$ ipython --no-banner

In [1]: import numpy as np

In [2]: np.set_printoptions(precision=1, suppress=True, linewidth=200, sign=" ")

In [3]: mat = np.load("w.npy")

In [4]: mat
Out[4]: 
array([[ 10,   6,   0,   3,   9],
       [  6,   6,   4,   8,   7],
       [  0,   4,   0,   5,   6],
       [  3,   8,   5,   4,  10],
       [  9,   7,   6,  10,  10]])

In [5]: # symmetric

In [6]: rng = np.random.default_rng(175438)

In [7]: other = mat + rng.integers(-2, 3, (5, 4)) @ rng.integers(-2, 3, (4, 5))

In [8]: other
Out[8]: 
array([[16,  9, -3, 13,  7],
       [10,  7,  9,  8,  5],
       [ 8,  4,  0, 15,  6],
       [ 7,  5, 12,  3,  8],
       [15,  6,  9, 15,  8]])

In [9]: np.abs(other - mat).sum(axis=1)
Out[9]: array([ 24,  12,  18,  17,  17])

In [10]: other = np.array([[1, -1, 0, 1], [-1, 2, 2, 0], [2, 2, -1, 1], [1, -2, 1, 0]])

In [11]: J = np.tril(other)

In [12]: J
Out[12]: 
array([[ 1,  0,  0,  0],
       [-1,  2,  0,  0],
       [ 2,  2, -1,  0],
       [ 1, -2,  1,  0]])

In [13]: # triangular: eigenvalues sit on the diagonal

In [14]: round(np.linalg.eigvals(mat).sum().real, 1)
Out[14]: np.float64(30.0)

In [15]: np.einsum("ii->", mat)
Out[15]: np.int64(30)

In [16]: blk = np.stack([J, 5 * J, J[::-1]])

In [17]: np.linalg.det(blk)
Out[17]: array([ 0.,  0.,  0.])

In [18]: blk.shape
Out[18]: (3, 4, 4)

In [19]: np.linalg.norm(blk, axis=(1, 2))
Out[19]: array([  4.6,  22.9,   4.6])

In [20]: np.linalg.matrix_rank(blk)
Out[20]: array([ 3,  3,  3])

In [21]: ev, V = np.linalg.eigh(mat)

In [22]: np.round(V.T @ mat @ V, 1) + 0
Out[22]: 
array([[-5.6,  0. ,  0. ,  0. ,  0. ],
       [ 0. , -3.7,  0. ,  0. ,  0. ],
       [ 0. ,  0. ,  0.8,  0. ,  0. ],
       [ 0. ,  0. ,  0. ,  7. ,  0. ],
       [ 0. ,  0. ,  0. ,  0. , 31.5]])

In [23]: ev
Out[23]: array([-5.6, -3.7,  0.8,  7. , 31.5])

In [24]: np.linalg.eigvalsh(mat @ mat)
Out[24]: array([   0.6,   13.6,   30.9,   49.1,  989.9])

In [25]: ev.sum(), np.trace(mat)
Out[25]: (np.float64(30.0), np.int64(30))

In [26]: np.abs(V[:, -1])
Out[26]: array([ 0.4,  0.4,  0.2,  0.4,  0.6])

In [27]: other = np.array([[0, 1, 0, 1, 2, -1, 1], [-1, 0, 0, -1, -2, -1, -1]])

In [28]: arr = other.T @ other

In [29]: arr
Out[29]: 
array([[ 1,  0,  0,  1,  2,  1,  1],
       [ 0,  1,  0,  1,  2, -1,  1],
       [ 0,  0,  0,  0,  0,  0,  0],
       [ 1,  1,  0,  2,  4,  0,  2],
       [ 2,  2,  0,  4,  8,  0,  4],
       [ 1, -1,  0,  0,  0,  2,  0],
       [ 1,  1,  0,  2,  4,  0,  2]])

In [30]: np.flatnonzero(np.linalg.matrix_power((arr != 0) + (arr.T != 0) + np.eye(7), 7)[4])
Out[30]: array([ 0,  1,  3,  4,  5,  6])

In [31]: (arr != 0).astype(int)
Out[31]: 
array([[ 1,  0,  0,  1,  1,  1,  1],
       [ 0,  1,  0,  1,  1,  1,  1],
       [ 0,  0,  0,  0,  0,  0,  0],
       [ 1,  1,  0,  1,  1,  0,  1],
       [ 1,  1,  0,  1,  1,  0,  1],
       [ 1,  1,  0,  0,  0,  1,  0],
       [ 1,  1,  0,  1,  1,  0,  1]])

In [32]: arr @ arr
Out[32]: 
array([[  8,   5,   0,  13,  26,   3,  13],
       [  5,   8,   0,  13,  26,  -3,  13],
       [  0,   0,   0,   0,   0,   0,   0],
       [ 13,  13,   0,  26,  52,   0,  26],
       [ 26,  26,   0,  52, 104,   0,  52],
       [  3,  -3,   0,   0,   0,   6,   0],
       [ 13,  13,   0,  26,  52,   0,  26]])
